$ python3 -q
>>> import numpy as np
>>> import numpy.linalg as la
>>> np.set_printoptions(precision=4, suppress=True, linewidth=160, floatmode="fixed")
>>> def tidy(a):
...     return np.round(a, 4) + 0
... 
>>> feats = np.loadtxt("run13.csv", delimiter=",")
>>> feats
array([[4.0000, 2.0000, 2.0000, 3.0000, 0.0000, 6.0000, 4.0000],
       [2.0000, 6.0000, 5.0000, 2.0000, 5.0000, 5.0000, 2.0000],
       [2.0000, 5.0000, 6.0000, 3.0000, 1.0000, 2.0000, 5.0000],
       [3.0000, 2.0000, 3.0000, 0.0000, 0.0000, 4.0000, 5.0000],
       [0.0000, 5.0000, 1.0000, 0.0000, 6.0000, 1.0000, 2.0000],
       [6.0000, 5.0000, 2.0000, 4.0000, 1.0000, 6.0000, 4.0000],
       [4.0000, 2.0000, 5.0000, 5.0000, 2.0000, 4.0000, 4.0000]])
>>> x = np.array([3, 1, 1, 3, 2, 2, 1])
>>> h1 = np.maximum(feats @ x, 0)
>>> feats.T @ h1
array([ 939.0000, 1076.0000,  992.0000,  794.0000,  549.0000, 1205.0000, 1038.0000])
>>> np.maximum(feats @ x, 0) - np.maximum(-feats @ x, 0)
array([41.0000, 45.0000, 37.0000, 27.0000, 22.0000, 55.0000, 50.0000])
>>> h1
array([41.0000, 45.0000, 37.0000, 27.0000, 22.0000, 55.0000, 50.0000])
>>> np.tanh(feats @ x)
array([1.0000, 1.0000, 1.0000, 1.0000, 1.0000, 1.0000, 1.0000])
>>> O, r_ = la.qr(feats)
>>> np.allclose(r_.T @ r_, feats.T @ feats)
True
>>> O.shape, r_.shape
((7, 7), (7, 7))
>>> A2 = feats[0, 0] * feats[1:] - np.outer(feats[1:, 0], feats[0])
>>> A2
array([[  0.0000,  20.0000,  16.0000,   2.0000,  20.0000,   8.0000,   0.0000],
       [  0.0000,  16.0000,  20.0000,   6.0000,   4.0000,  -4.0000,  12.0000],
       [  0.0000,   2.0000,   6.0000,  -9.0000,   0.0000,  -2.0000,   8.0000],
       [  0.0000,  20.0000,   4.0000,   0.0000,  24.0000,   4.0000,   8.0000],
       [  0.0000,   8.0000,  -4.0000,  -2.0000,   4.0000, -12.0000,  -8.0000],
       [  0.0000,   0.0000,  12.0000,   8.0000,   8.0000,  -8.0000,   0.0000]])
>>> feats[:, 0] / feats[0, 0]
array([1.0000, 0.5000, 0.5000, 0.7500, 0.0000, 1.5000, 1.0000])
>>> np.flatnonzero(~A2.round(6).any(axis=1))
array([], dtype=int64)
>>> O, evecs = la.qr(feats[:, :4])[0], la.qr(feats[:, 4:])[0]
>>> sig = la.svd(O.T @ evecs, compute_uv=False)
>>> tidy(sig)
array([0.9895, 0.8902, 0.4826])
>>> (sig > 0.9).sum()
np.int64(1)
>>> A2 = np.array([[0, 0, 1],
...     [1, 1, 0],
...     [2, 0, -2],
...     [0, -2, 0],
...     [2, 1, 1],
...     [-1, 1, 2],
...     [-1, -1, 0]])
>>> np.einsum("ij,ij->i", feats, feats)
array([ 85.0000, 123.0000, 104.0000,  63.0000,  67.0000, 134.0000, 106.0000])
>>> np.vstack([feats, A2.T]).shape
(10, 7)
>>> np.einsum("ij->j", feats)
array([21.0000, 27.0000, 24.0000, 17.0000, 15.0000, 28.0000, 26.0000])
>>> M = np.loadtxt("block12.csv", delimiter=",")
>>> M
array([[ 0.5000, -1.9000, -0.4000, -1.4000, -0.5000, -0.8000, -1.0000, -0.4000, -0.3000, -0.1000,  1.7000, -0.5000, -6.0000,  0.4000,  1.4000],
       [ 1.6000, -0.9000,  0.6000,  1.6000, -0.8000,  0.4000,  0.0000,  0.4000, -1.1000,  0.0000, -2.1000,  0.1000, -8.5000,  1.0000,  0.2000],
       [ 0.4000, -1.2000, -1.0000, -0.8000, -0.1000,  1.0000, -0.5000,  0.0000,  0.5000,  0.0000,  1.9000,  1.6000, -6.0000,  0.8000, -0.8000],
       [-1.2000, -0.2000,  0.7000,  2.4000,  0.6000,  1.0000, -1.1000, -1.9000, -0.2000, -0.7000, -0.8000, -0.2000, -9.0000,  1.8000,  0.2000],
       [-0.3000,  1.4000, -0.5000, -0.1000, -0.5000, -2.3000,  1.2000,  0.1000, -0.5000,  0.2000, -1.3000, -1.8000,  0.0000,  0.9000,  2.2000],
       [-1.9000,  0.8000, -0.2000,  1.7000,  0.6000,  0.6000, -0.9000, -0.8000, -0.8000,  0.9000, -1.8000, -1.2000, -3.5000, -0.6000, -0.8000],
       [-0.9000,  0.6000,  0.0000,  0.1000, -1.8000, -0.2000, -0.9000, -2.2000, -1.6000,  0.0000,  1.1000,  1.7000,  1.0000,  1.5000, -2.4000],
       [-0.2000, -0.5000, -1.6000,  1.1000, -0.5000,  1.0000, -1.0000,  1.0000, -0.7000, -0.1000, -0.1000, -1.0000, -2.0000, -0.3000, -0.2000],
       [-0.5000,  0.3000,  0.0000, -0.7000,  0.2000, -0.7000,  0.0000, -0.9000,  0.6000,  1.2000,  0.6000, -0.4000, -1.5000,  0.5000, -2.7000],
       [ 1.3000,  0.3000,  0.8000, -2.7000,  0.4000,  1.4000,  0.1000, -0.3000,  0.4000,  1.6000, -0.3000, -0.7000, -6.0000,  0.8000,  1.6000],
       [ 1.4000, -0.4000, -1.8000,  0.7000,  1.3000,  1.2000,  0.9000,  0.0000, -0.1000, -1.1000,  0.1000, -0.3000,  2.0000,  0.2000, -0.2000]])
>>> x = np.array([1, 1, 1, 0, 3, 3, 3])
>>> rhs = feats @ x
>>> rhs
array([38.0000, 49.0000, 37.0000, 35.0000, 33.0000, 46.0000, 41.0000])
>>> tidy(la.solve(feats.T, feats[6]))
array([0.0000, 0.0000, 0.0000, 0.0000, 0.0000, 0.0000, 1.0000])
>>> tidy(la.solve(feats, rhs + feats[:, 0]))
array([2.0000, 1.0000, 1.0000, 0.0000, 3.0000, 3.0000, 3.0000])
>>> x = np.array([-1, -3, 3, -2, -2, -2, -2, 3, 1, 2, -1, -2, 2, 3, 0])
>>> h1 = np.maximum(M @ x, 0)
>>> np.flatnonzero(h1 > 1e-9)
array([4, 8])
>>> tidy(M.T @ h1)
array([ -2.2400,   8.4200,  -2.9000,  -1.2800,  -2.7000, -14.0400,   6.9600,  -0.3200,  -2.3000,   2.3600,  -6.9400, -10.8400,  -1.5000,   5.7200,  10.0600])
>>> tidy(np.tanh(M @ x))
array([-0.9468, -1.0000, -1.0000, -1.0000,  1.0000, -1.0000, -0.9051, -0.9999,  0.7616, -0.9978, -1.0000])
>>> tidy(np.diff(M, axis=0))
array([[ 1.1000,  1.0000,  1.0000,  3.0000, -0.3000,  1.2000,  1.0000,  0.8000, -0.8000,  0.1000, -3.8000,  0.6000, -2.5000,  0.6000, -1.2000],
       [-1.2000, -0.3000, -1.6000, -2.4000,  0.7000,  0.6000, -0.5000, -0.4000,  1.6000,  0.0000,  4.0000,  1.5000,  2.5000, -0.2000, -1.0000],
       [-1.6000,  1.0000,  1.7000,  3.2000,  0.7000,  0.0000, -0.6000, -1.9000, -0.7000, -0.7000, -2.7000, -1.8000, -3.0000,  1.0000,  1.0000],
       [ 0.9000,  1.6000, -1.2000, -2.5000, -1.1000, -3.3000,  2.3000,  2.0000, -0.3000,  0.9000, -0.5000, -1.6000,  9.0000, -0.9000,  2.0000],
       [-1.6000, -0.6000,  0.3000,  1.8000,  1.1000,  2.9000, -2.1000, -0.9000, -0.3000,  0.7000, -0.5000,  0.6000, -3.5000, -1.5000, -3.0000],
       [ 1.0000, -0.2000,  0.2000, -1.6000, -2.4000, -0.8000,  0.0000, -1.4000, -0.8000, -0.9000,  2.9000,  2.9000,  4.5000,  2.1000, -1.6000],
       [ 0.7000, -1.1000, -1.6000,  1.0000,  1.3000,  1.2000, -0.1000,  3.2000,  0.9000, -0.1000, -1.2000, -2.7000, -3.0000, -1.8000,  2.2000],
       [-0.3000,  0.8000,  1.6000, -1.8000,  0.7000, -1.7000,  1.0000, -1.9000,  1.3000,  1.3000,  0.7000,  0.6000,  0.5000,  0.8000, -2.5000],
       [ 1.8000,  0.0000,  0.8000, -2.0000,  0.2000,  2.1000,  0.1000,  0.6000, -0.2000,  0.4000, -0.9000, -0.3000, -4.5000,  0.3000,  4.3000],
       [ 0.1000, -0.7000, -2.6000,  3.4000,  0.9000, -0.2000,  0.8000,  0.3000, -0.5000, -2.7000,  0.4000,  0.4000,  8.0000, -0.6000, -1.8000]])
>>> np.abs(M).max()
np.float64(9.0)
>>> tidy(la.svd(M, compute_uv=False))
array([17.2739,  6.4744,  6.2682,  4.8232,  3.8638,  3.3925,  2.9304,  2.8202,  2.3782,  1.5245,  0.9345])
>>> tidy(M.sum(axis=0))
array([  0.2000,  -1.7000,  -3.4000,   1.9000,  -1.1000,   2.6000,  -3.2000,  -5.0000,  -3.8000,   1.9000,  -1.0000,  -2.7000, -39.5000,   7.0000,  -1.5000])
>>> arr = np.load("w.npy")
>>> arr
array([[ 4,  4,  4,  4,  4,  4,  4,  4,  4,  4,  4,  4,  4],
       [ 4,  8,  8,  8,  8,  8,  8,  8,  8,  8,  8,  8,  8],
       [ 4,  8, 12, 12, 12, 12, 12, 12, 12, 12, 12, 12, 12],
       [ 4,  8, 12, 16, 16, 16, 16, 16, 16, 16, 16, 16, 16],
       [ 4,  8, 12, 16, 20, 20, 20, 20, 20, 20, 20, 20, 20],
       [ 4,  8, 12, 16, 20, 24, 24, 24, 24, 24, 24, 24, 24],
       [ 4,  8, 12, 16, 20, 24, 28, 28, 28, 28, 28, 28, 28],
       [ 4,  8, 12, 16, 20, 24, 28, 32, 32, 32, 32, 32, 32],
       [ 4,  8, 12, 16, 20, 24, 28, 32, 36, 36, 36, 36, 36],
       [ 4,  8, 12, 16, 20, 24, 28, 32, 36, 40, 40, 40, 40],
       [ 4,  8, 12, 16, 20, 24, 28, 32, 36, 40, 44, 44, 44],
       [ 4,  8, 12, 16, 20, 24, 28, 32, 36, 40, 44, 48, 48],
       [ 4,  8, 12, 16, 20, 24, 28, 32, 36, 40, 44, 48, 52]])
>>> rng = np.random.default_rng(36331)
>>> labels = rng.permutation(7)
>>> labels
array([2, 1, 3, 5, 0, 4, 6])
>>> A2 = feats[labels][:, labels]
>>> tidy(la.det(A2)), tidy(la.det(feats[labels]))
(np.float64(-23064.0), np.float64(-23064.0))
>>> np.allclose(A2, feats)
False
>>> A2
array([[6.0000, 5.0000, 3.0000, 2.0000, 2.0000, 1.0000, 5.0000],
       [5.0000, 6.0000, 2.0000, 5.0000, 2.0000, 5.0000, 2.0000],
       [3.0000, 2.0000, 0.0000, 4.0000, 3.0000, 0.0000, 5.0000],
       [2.0000, 5.0000, 4.0000, 6.0000, 6.0000, 1.0000, 4.0000],
       [2.0000, 2.0000, 3.0000, 6.0000, 4.0000, 0.0000, 4.0000],
       [1.0000, 5.0000, 0.0000, 1.0000, 0.0000, 6.0000, 2.0000],
       [5.0000, 2.0000, 5.0000, 4.0000, 4.0000, 2.0000, 4.0000]])
>>> th = np.radians(90)
>>> r_ = np.eye(13)
>>> r_[7, 7] = r_[5, 5] = np.cos(th)
>>> r_[7, 5], r_[5, 7] = -np.sin(th), np.sin(th)
>>> A2 = arr @ r_.T
>>> np.abs(A2 - arr).max(axis=0)
array([ 0.0000,  0.0000,  0.0000,  0.0000,  0.0000,  8.0000,  0.0000, 56.0000,  0.0000,  0.0000,  0.0000,  0.0000,  0.0000])
>>> data = np.array([[1, 0, 0, 0, 0, 0, 0],
...     [0, 1, 0, 0, 0, 0, 0],
...     [0, 5, 1, 0, 0, 0, 0],
...     [4, 2, 4, 1, 0, 0, 0],
...     [3, 1, 3, 3, 1, 0, 0],
...     [3, 3, 1, 3, 0, 1, 0],
...     [1, 4, 3, 5, 0, 2, 1]])
>>> [round(float(x), 4) for x in la.svd(data, compute_uv=False)[:3]]
[11.6622, 4.8678, 3.738]
>>> tidy(np.abs(la.svd(data)[2][-1]))
array([0.0021, 0.0128, 0.0666, 0.2501, 0.5570, 0.7158, 0.3321])
>>> round(np.log10(la.cond(data)))
3
>>> m1 = np.load("sample14.npy")
>>> m1
array([[ 0.0000,  0.0000,  0.0000,  0.0000,  0.0000,  0.0000,  0.0000,  2.0000,  1.0000, -2.0000],
       [ 0.0000,  0.0000,  0.0000,  0.0000,  0.0000,  0.0000,  0.0000,  1.0000,  1.0000,  1.0000],
       [ 0.0000,  0.0000,  0.0000,  0.0000,  0.0000,  0.0000,  0.0000,  0.0000,  1.0000,  1.0000],
       [ 0.0000,  0.0000,  0.0000,  0.0000,  0.0000,  0.0000,  0.0000,  2.0000, -2.0000,  2.0000],
       [ 0.0000,  0.0000,  0.0000,  0.0000,  0.0000,  0.0000,  0.0000, -1.0000,  2.0000, -1.0000],
       [ 0.0000,  0.0000,  0.0000,  0.0000,  0.0000,  0.0000,  0.0000,  1.0000,  2.0000,  0.0000],
       [ 0.0000,  0.0000,  0.0000,  0.0000,  0.0000,  0.0000,  0.0000,  1.0000, -2.0000,  1.0000],
       [ 2.0000,  1.0000,  0.0000,  2.0000, -1.0000,  1.0000,  1.0000,  0.0000,  0.0000,  0.0000],
       [ 1.0000,  1.0000,  1.0000, -2.0000,  2.0000,  2.0000, -2.0000,  0.0000,  0.0000,  0.0000],
       [-2.0000,  1.0000,  1.0000,  2.0000, -1.0000,  0.0000,  1.0000,  0.0000,  0.0000,  0.0000]])
>>> U, sig, Vt = la.svd(m1)
>>> evecs = Vt[:(sig > 1e-8).sum()]
>>> x = m1[3] + 2 * m1[5] + rng.integers(2) * np.eye(10)[9]
>>> x
array([0.0000, 0.0000, 0.0000, 0.0000, 0.0000, 0.0000, 0.0000, 4.0000, 2.0000, 2.0000])
>>> la.matrix_rank(np.vstack([m1, x]))
np.int64(6)
>>> tidy(la.norm(x - evecs.T @ evecs @ x))
np.float64(0.0)
>>> vals, evecs = la.eigh(m1)
>>> x = np.array([5, 2, 1, 1, 1, 3, 5, 1, 0, 1])
>>> np.abs(m1).sum(axis=1).max(), tidy(np.abs(vals).max())
(np.float64(11.0), np.float64(5.051))
>>> vals, evecs = la.eigh(m1)
>>> tidy(vals.sum()), np.trace(m1)
(np.float64(0.0), np.float64(0.0))
>>> tidy(la.eigvalsh(m1 @ m1))
array([ 0.0000,  0.0000,  0.0000,  0.0000,  6.5973,  6.5973, 10.8904, 10.8904, 25.5122, 25.5122])
>>> (vals > 1e-8).sum(), (vals < -1e-8).sum()
(np.int64(3), np.int64(3))
>>> la.lstsq(m1[:-1].T, m1[-1])[2]
np.int32(5)
>>> np.abs(np.diag(la.qr(m1)[1])) > 1e-9
array([ True,  True,  True, False, False, False, False,  True,  True,  True])
>>> tidy(m1 @ la.pinv(m1) @ m1)
array([[ 0.0000,  0.0000,  0.0000,  0.0000,  0.0000,  0.0000,  0.0000,  2.0000,  1.0000, -2.0000],
       [ 0.0000,  0.0000,  0.0000,  0.0000,  0.0000,  0.0000,  0.0000,  1.0000,  1.0000,  1.0000],
       [ 0.0000,  0.0000,  0.0000,  0.0000,  0.0000,  0.0000,  0.0000,  0.0000,  1.0000,  1.0000],
       [ 0.0000,  0.0000,  0.0000,  0.0000,  0.0000,  0.0000,  0.0000,  2.0000, -2.0000,  2.0000],
       [ 0.0000,  0.0000,  0.0000,  0.0000,  0.0000,  0.0000,  0.0000, -1.0000,  2.0000, -1.0000],
       [ 0.0000,  0.0000,  0.0000,  0.0000,  0.0000,  0.0000,  0.0000,  1.0000,  2.0000,  0.0000],
       [ 0.0000,  0.0000,  0.0000,  0.0000,  0.0000,  0.0000,  0.0000,  1.0000, -2.0000,  1.0000],
       [ 2.0000,  1.0000,  0.0000,  2.0000, -1.0000,  1.0000,  1.0000,  0.0000,  0.0000,  0.0000],
       [ 1.0000,  1.0000,  1.0000, -2.0000,  2.0000,  2.0000, -2.0000,  0.0000,  0.0000,  0.0000],
       [-2.0000,  1.0000,  1.0000,  2.0000, -1.0000,  0.0000,  1.0000,  0.0000,  0.0000,  0.0000]])
>>> tidy(np.trace(la.pinv(m1) @ m1))
np.float64(6.0)
>>> gram = m1.T @ m1
>>> gram
array([[ 9.0000,  1.0000, -1.0000, -2.0000,  2.0000,  4.0000, -2.0000,  0.0000,  0.0000,  0.0000],
       [ 1.0000,  3.0000,  2.0000,  2.0000,  0.0000,  3.0000,  0.0000,  0.0000,  0.0000,  0.0000],
       [-1.0000,  2.0000,  2.0000,  0.0000,  1.0000,  2.0000, -1.0000,  0.0000,  0.0000,  0.0000],
       [-2.0000,  2.0000,  0.0000, 12.0000, -8.0000, -2.0000,  8.0000,  0.0000,  0.0000,  0.0000],
       [ 2.0000,  0.0000,  1.0000, -8.0000,  6.0000,  3.0000, -6.0000,  0.0000,  0.0000,  0.0000],
       [ 4.0000,  3.0000,  2.0000, -2.0000,  3.0000,  5.0000, -3.0000,  0.0000,  0.0000,  0.0000],
       [-2.0000,  0.0000, -1.0000,  8.0000, -6.0000, -3.0000,  6.0000,  0.0000,  0.0000,  0.0000],
       [ 0.0000,  0.0000,  0.0000,  0.0000,  0.0000,  0.0000,  0.0000, 12.0000, -3.0000,  3.0000],
       [ 0.0000,  0.0000,  0.0000,  0.0000,  0.0000,  0.0000,  0.0000, -3.0000, 19.0000, -8.0000],
       [ 0.0000,  0.0000,  0.0000,  0.0000,  0.0000,  0.0000,  0.0000,  3.0000, -8.0000, 12.0000]])
>>> tidy(la.svd(m1, compute_uv=False) ** 2)
array([25.5122, 25.5122, 10.8904, 10.8904,  6.5973,  6.5973,  0.0000,  0.0000,  0.0000,  0.0000])
